In [1]: import numpy as np

In [2]: from numpy import linalg as LA

In [3]: np.set_printoptions(precision=2, suppress=True, linewidth=160)

In [4]: def rnd(a):
   ...:     return np.round(a, 2) + 0
   ...: 

In [5]: mat = np.maximum(np.array([[-1, 1],
   ...:     [-2, 1],
   ...:     [0, -1],
   ...:     [0, -2],
   ...:     [2, 0],
   ...:     [1, 0],
   ...:     [-2, 0],
   ...:     [2, 0],
   ...:     [2, 0],
   ...:     [2, 1],
   ...:     [0, 2],
   ...:     [-2, 1],
   ...:     [0, 2],
   ...:     [-2, 1],
   ...:     [-2, 0],
   ...:     [2, 0],
   ...:     [0, 0],
   ...:     [2, 0],
   ...:     [2, 2],
   ...:     [2, -1],
   ...:     [2, 0],
   ...:     [0, -1]]) @ np.array([[1, -2, -1], [-1, -2, -2]]) + np.array([-3, 0, 0]), 0)

In [6]: mat
Out[6]: 
array([[0, 0, 0],
       [0, 2, 0],
       [0, 2, 2],
       [0, 4, 4],
       [0, 0, 0],
       [0, 0, 0],
       [0, 4, 2],
       [0, 0, 0],
       [0, 0, 0],
       [0, 0, 0],
       [0, 0, 0],
       [0, 2, 0],
       [0, 0, 0],
       [0, 2, 0],
       [0, 4, 2],
       [0, 0, 0],
       [0, 0, 0],
       [0, 0, 0],
       [0, 0, 0],
       [0, 0, 0],
       [0, 0, 0],
       [0, 2, 2]])

In [7]: gram = mat.T @ mat

In [8]: np.trace(gram), (mat ** 2).sum()
Out[8]: (np.int64(100), np.int64(100))

In [9]: np.diag(gram)
Out[9]: array([ 0, 68, 32])

In [10]: rnd(LA.svd(mat, compute_uv=False) ** 2)
Out[10]: array([93.86,  6.14,  0.  ])

In [11]: Uu, sig, Vh = LA.svd(mat)

In [12]: vecs = Vh[:(sig > 1e-8).sum()]

In [13]: rng = np.random.default_rng(331)

In [14]: x0 = mat[15] + 3 * mat[13] + rng.integers(2) * np.eye(3)[0]

In [15]: x0
Out[15]: array([0., 6., 0.])

In [16]: np.diag(vecs.T @ vecs)
Out[16]: array([0., 1., 1.])

In [17]: np.allclose(vecs.T @ vecs @ x0, x0)
Out[17]: True

In [18]: rnd(vecs.T @ vecs)
Out[18]: 
array([[0., 0., 0.],
       [0., 1., 0.],
       [0., 0., 1.]])

In [19]: LA.matrix_rank(np.vstack([mat, x0]))
Out[19]: np.int64(2)

In [20]: [round(float(x), 2) for x in LA.svd(mat, compute_uv=False)[:3]]
Out[20]: [9.69, 2.48, 0.0]

In [21]: rnd(LA.norm(mat, 2) / LA.norm(mat))
Out[21]: np.float64(0.97)

In [22]: LA.matrix_rank(mat, rtol=0.1)
Out[22]: np.int64(2)

In [23]: A = np.load("data.npy")

In [24]: A
Out[24]: 
array([[0, 1],
       [1, 0]])

In [25]: f = np.array([0, 7])

In [26]: A2 = A + np.outer(f, np.eye(2)[1])

In [27]: A2
Out[27]: 
array([[0., 1.],
       [1., 7.]])

In [28]: LA.matrix_rank(LA.inv(A2) - LA.inv(A), tol=1e-8)
Out[28]: np.int64(1)

In [29]: rnd(LA.det(A2) / LA.det(A)), rnd(1 + LA.solve(A, f)[1])
Out[29]: (np.float64(1.0), np.float64(1.0))

In [30]: w1 = np.array([[1, 2, 1, 0, 3], [1, 0, 2, 1, 0]])

In [31]: coef = np.array([-2, 1, -1, -2, 0])

In [32]: act = np.maximum(A @ w1 + coef, 0)

In [33]: (act > 0).astype(int)
Out[33]: 
array([[0, 1, 1, 0, 0],
       [0, 1, 0, 0, 1]])

In [34]: act
Out[34]: 
array([[0, 1, 1, 0, 0],
       [0, 3, 0, 0, 3]])

In [35]: C = np.array([[8, 5], [0, 2], [6, 4], [2, 5], [7, 2]])

In [36]: (act @ C).round(6).argmax(axis=1)
Out[36]: array([0, 0])

In [37]: arr = np.array([[0, 1, 1], [1, 0, 1], [1, 1, 0]])

In [38]: arr
Out[38]: 
array([[0, 1, 1],
       [1, 0, 1],
       [1, 1, 0]])

In [39]: q, r_ = LA.qr(arr)

In [40]: q.shape, r_.shape
Out[40]: ((3, 3), (3, 3))

In [41]: rnd(np.trace(q @ q.T))
Out[41]: np.float64(3.0)

In [42]: np.fft.fft(arr[0])
Out[42]: array([ 2.+0.j, -1.+0.j, -1.+0.j])

In [43]: (arr @ arr)[0]
Out[43]: array([2, 1, 1])

In [44]: arr @ np.ones(3)
Out[44]: array([2., 2., 2.])

In [45]: labels = rng.permutation(3)

In [46]: labels
Out[46]: array([2, 0, 1])

In [47]: A2 = arr[labels][:, labels]

In [48]: A2
Out[48]: 
array([[0, 1, 1],
       [1, 0, 1],
       [1, 1, 0]])

In [49]: np.allclose(A2, arr)
Out[49]: True

In [50]: K = np.load("case13.npy")

In [51]: K
Out[51]: 
array([[ 1,  0,  0,  0],
       [-7,  1,  0,  0],
       [ 9, -2,  1,  0],
       [ 0,  4,  5,  1]])

In [52]: x0 = np.array([-2, 4, 3, 5])

In [53]: rhs = K @ x0

In [54]: coef, lr = np.zeros(4), 1 / LA.norm(K, 2) ** 2

In [55]: for i in range(6):
    ...:     coef -= lr * K.T @ (K @ coef - rhs)
    ...:     if i % 2 == 0: print(i, round(LA.norm(K @ coef - rhs), 2))
    ...: 
0 23.94
2 11.55
4 5.6

In [56]: rnd(LA.cond(K))
Out[56]: np.float64(651.92)

In [57]: rnd(coef)
Out[57]: array([-2.17,  3.4 ,  3.56,  0.74])

In [58]: gram = K.T @ K

In [59]: LA.matrix_rank(gram)
Out[59]: np.int64(4)

In [60]: (K @ K.T).shape
Out[60]: (4, 4)

In [61]: gram
Out[61]: 
array([[131, -25,   9,   0],
       [-25,  21,  18,   4],
       [  9,  18,  26,   5],
       [  0,   4,   5,   1]])

In [62]: rnd(LA.eigvalsh(gram)[::-1])
Out[62]: array([136.65,  41.81,   0.54,   0.  ])

In [63]: np.diag(gram)
Out[63]: array([131,  21,  26,   1])

In [64]: rnd(LA.svd(K, compute_uv=False) ** 2)
Out[64]: array([136.65,  41.81,   0.54,   0.  ])

In [65]: [round(float(x), 2) for x in LA.svd(K, compute_uv=False)[:3]]
Out[65]: [11.69, 6.47, 0.74]

In [66]: round(np.log10(LA.cond(K)))
Out[66]: 3

In [67]: LA.matrix_rank(K, rtol=0.1)
Out[67]: np.int64(2)

In [68]: np.trace(K)
Out[68]: np.int64(4)

In [69]: K @ K
Out[69]: 
array([[  1,   0,   0,   0],
       [-14,   1,   0,   0],
       [ 32,  -4,   1,   0],
       [ 17,  -2,  10,   1]])

In [70]: rnd(LA.det(K))
Out[70]: np.float64(1.0)

In [71]: K.inv()
---------------------------------------------------------------------------
AttributeError                            Traceback (most recent call last)
Cell In[71], line 1
----> 1 K.inv()

AttributeError: 'numpy.ndarray' object has no attribute 'inv'

In [72]: np.allclose(K @ K.T, K.T @ K)
Out[72]: False

In [73]: (K - K.T) / 2
Out[73]: 
array([[ 0. ,  3.5, -4.5,  0. ],
       [-3.5,  0. ,  1. , -2. ],
       [ 4.5, -1. ,  0. , -2.5],
       [ 0. ,  2. ,  2.5,  0. ]])

In [74]: labels = rng.permutation(4)

In [75]: A2 = K[:, labels] * rng.choice([-1, 1], 4)

In [76]: A2
Out[76]: 
array([[ 0,  0,  1,  0],
       [ 0,  0, -7,  1],
       [ 0, -1,  9, -2],
       [-1, -5,  0,  4]])

In [77]: Uu, _, Vh = LA.svd(K.T @ A2)

In [78]: rnd(Uu @ Vh)
Out[78]: 
array([[ 0.,  0.,  1.,  0.],
       [ 0.,  0.,  0.,  1.],
       [ 0., -1.,  0.,  0.],
       [-1.,  0.,  0.,  0.]])

In [79]: labels
Out[79]: array([3, 2, 0, 1])

In [80]: J = np.loadtxt("arr.csv", delimiter=",")

In [81]: J
Out[81]: 
array([[0., 1., 0.],
       [2., 2., 1.],
       [0., 0., 0.],
       [0., 1., 0.]])

In [82]: rnd(J @ LA.pinv(J) @ J)
Out[82]: 
array([[0., 1., 0.],
       [2., 2., 1.],
       [0., 0., 0.],
       [0., 1., 0.]])

In [83]: M = np.array([[0, 0, 0],
    ...:     [0, 0, 0],
    ...:     [1, 2, -1],
    ...:     [0, 0, 0],
    ...:     [0, 0, 0],
    ...:     [0, 0, 0],
    ...:     [2, 1, -2],
    ...:     [-2, -1, -2],
    ...:     [1, 2, -1],
    ...:     [3, 3, -3],
    ...:     [0, 0, -4],
    ...:     [3, 3, -3],
    ...:     [-2, -1, -2]])

In [84]: gram = np.cov(M, rowvar=False)

In [85]: np.argsort(-M.std(axis=0).round(6), kind="stable")
Out[85]: array([0, 2, 1])

In [86]: rnd(np.corrcoef(M.T))
Out[86]: 
array([[ 1.  ,  0.92, -0.3 ],
       [ 0.92,  1.  , -0.33],
       [-0.3 , -0.33,  1.  ]])

In [87]: rnd(gram)
Out[87]: 
array([[ 2.44,  1.99, -0.64],
       [ 1.99,  1.9 , -0.63],
       [-0.64, -0.63,  1.92]])

In [88]: rnd(np.corrcoef(M[:, 0], M[:, 1])[0, 1])
Out[88]: np.float64(0.92)

In [89]: rnd(LA.eigvalsh(gram)[::-1])
Out[89]: array([4.49, 1.61, 0.16])

In [90]: Xs = (M - M.mean(axis=0)) / M.std(axis=0)

In [91]: rnd(Xs.std(axis=0))
Out[91]: array([1., 1., 1.])

In [92]: coef = LA.lstsq(np.delete(Xs, 0, axis=1), Xs[:, 0])[0]

In [93]: rnd(coef)
Out[93]: array([0.93, 0.01])

In [94]: rnd(1 - np.var(Xs[:, 0] - np.delete(Xs, 0, axis=1) @ coef))
Out[94]: np.float64(0.85)

In [95]: x0 = np.array([0, 1, 3])

In [96]: rhs = M @ x0

In [97]: coef, lr = np.zeros(3), 1 / LA.norm(M, 2) ** 2

In [98]: for i in range(30):
    ...:     coef -= lr * M.T @ (M @ coef - rhs)
    ...:     if i % 5 == 0: print(i, round(LA.norm(M @ coef - rhs), 2))
    ...: 
0 9.23
5 1.68
10 1.15
15 1.0
20 0.87
25 0.76

In [99]: rnd(LA.cond(M))
Out[99]: np.float64(6.14)

In [100]: def softmax(z):
     ...:     e = np.exp(z - z.max(axis=-1, keepdims=True))
     ...:     return e / e.sum(axis=-1, keepdims=True)
     ...: 

In [101]: rnd(softmax(M[11]))
Out[101]: array([0.5, 0.5, 0. ])

In [102]: rnd(softmax(10 * M[11]))
Out[102]: array([0.5, 0.5, 0. ])

In [103]: rnd(softmax(M[11] + 2))
Out[103]: array([0.5, 0.5, 0. ])

In [104]: scores = M @ M.T / np.sqrt(3)

In [105]: rnd(softmax(scores)[11] @ M)
Out[105]: array([ 3.,  3., -3.])

In [106]: softmax(scores).round(6).argmax(axis=1)
Out[106]: array([ 0,  0,  9,  0,  0,  0,  9,  7,  9,  9, 10,  9,  7])

In [107]: X = np.array([[1, 1, -1, -1, 1, 1, -1, -1],
     ...:     [1, -1, 1, -1, -1, 1, -1, 1],
     ...:     [1, -1, 1, -1, 1, -1, 1, -1],
     ...:     [1, -1, -1, 1, -1, 1, 1, -1]])

In [108]: f, v = X[3], X[1]

In [109]: f @ f
Out[109]: np.int64(8)

In [110]: f @ v
Out[110]: np.int64(0)

In [111]: pr = (f @ v) / (f @ f) * f

In [112]: rnd(LA.norm(f + v) ** 2 + LA.norm(f - v) ** 2)
Out[112]: np.float64(32.0)

In [113]: np.outer(f, v)
Out[113]: 
array([[ 1, -1,  1, -1, -1,  1, -1,  1],
       [-1,  1, -1,  1,  1, -1,  1, -1],
       [-1,  1, -1,  1,  1, -1,  1, -1],
       [ 1, -1,  1, -1, -1,  1, -1,  1],
       [-1,  1, -1,  1,  1, -1,  1, -1],
       [ 1, -1,  1, -1, -1,  1, -1,  1],
       [ 1, -1,  1, -1, -1,  1, -1,  1],
       [-1,  1, -1,  1,  1, -1,  1, -1]])

In [114]: (v - pr) @ f
Out[114]: np.float64(0.0)

In [115]: LA.matrix_rank(np.outer(f, v))
Out[115]: np.int64(1)

In [116]: X @ X
---------------------------------------------------------------------------
ValueError                                Traceback (most recent call last)
Cell In[116], line 1
----> 1 X @ X

ValueError: matmul: Input operand 1 has a mismatch in its core dimension 0, with gufunc signature (n?,k),(k,m?)->(n?,m?) (size 4 is different from 8)

In [117]: gram = X.T @ X

In [118]: (X @ X.T).shape
Out[118]: (4, 4)

In [119]: gram
Out[119]: 
array([[ 4, -2,  0, -2,  0,  2,  0, -2],
       [-2,  4, -2,  0,  2,  0, -2,  0],
       [ 0, -2,  4, -2,  0, -2,  0,  2],
       [-2,  0, -2,  4, -2,  0,  2,  0],
       [ 0,  2,  0, -2,  4, -2,  0, -2],
       [ 2,  0, -2,  0, -2,  4, -2,  0],
       [ 0, -2,  0,  2,  0, -2,  4, -2],
       [-2,  0,  2,  0, -2,  0, -2,  4]])

In [120]: LA.matrix_rank(gram)
Out[120]: np.int64(4)

In [121]: np.diag(gram)
Out[121]: array([4, 4, 4, 4, 4, 4, 4, 4])

In [122]: np.allclose(gram, gram.T)
Out[122]: True

In [123]: A2 = np.array([[2, 2], [1, -2], [-1, 1], [3, -3], [-3, 3], [1, 1], [-1, 3], [-3, 2]])

In [124]: np.einsum("ij->j", X)
Out[124]: array([ 4, -2,  0, -2,  0,  2,  0, -2])

In [125]: LA.matrix_rank(X @ A2)
Out[125]: np.int64(2)

In [126]: LA.matrix_rank(np.vstack([X, A2.T]))
Out[126]: np.int64(6)

In [127]: x0 = np.array([4, 0, 5, 1, 4, 0, 0, 2])

In [128]: (X @ x0).argmax()
Out[128]: np.int64(2)

In [129]: np.sign((X @ x0).round(6))
Out[129]: array([ 0,  1,  1, -1])

In [130]: X @ np.ones(8)
Out[130]: array([0., 0., 0., 0.])

In [131]: X @ np.eye(8)[1]
Out[131]: array([ 1., -1., -1., -1.])

In [132]: X @ x0
Out[132]: array([ 0,  6, 10, -6])

In [133]: m1 = np.load("a.npy")

In [134]: m1
Out[134]: 
array([[ 1,  0,  0],
       [ 3,  1,  0],
       [ 1, -2,  1]])

In [135]: rnd(LA.eigvals(m1))
Out[135]: array([1., 1., 1.])

In [136]: rnd(LA.det(m1[::-1]))
Out[136]: np.float64(-1.0)

In [137]: gram = m1.T @ m1

In [138]: (m1 @ m1.T).shape
Out[138]: (3, 3)

In [139]: LA.matrix_rank(gram)
Out[139]: np.int64(3)

In [140]: gram
Out[140]: 
array([[11,  1,  1],
       [ 1,  5, -2],
       [ 1, -2,  1]])
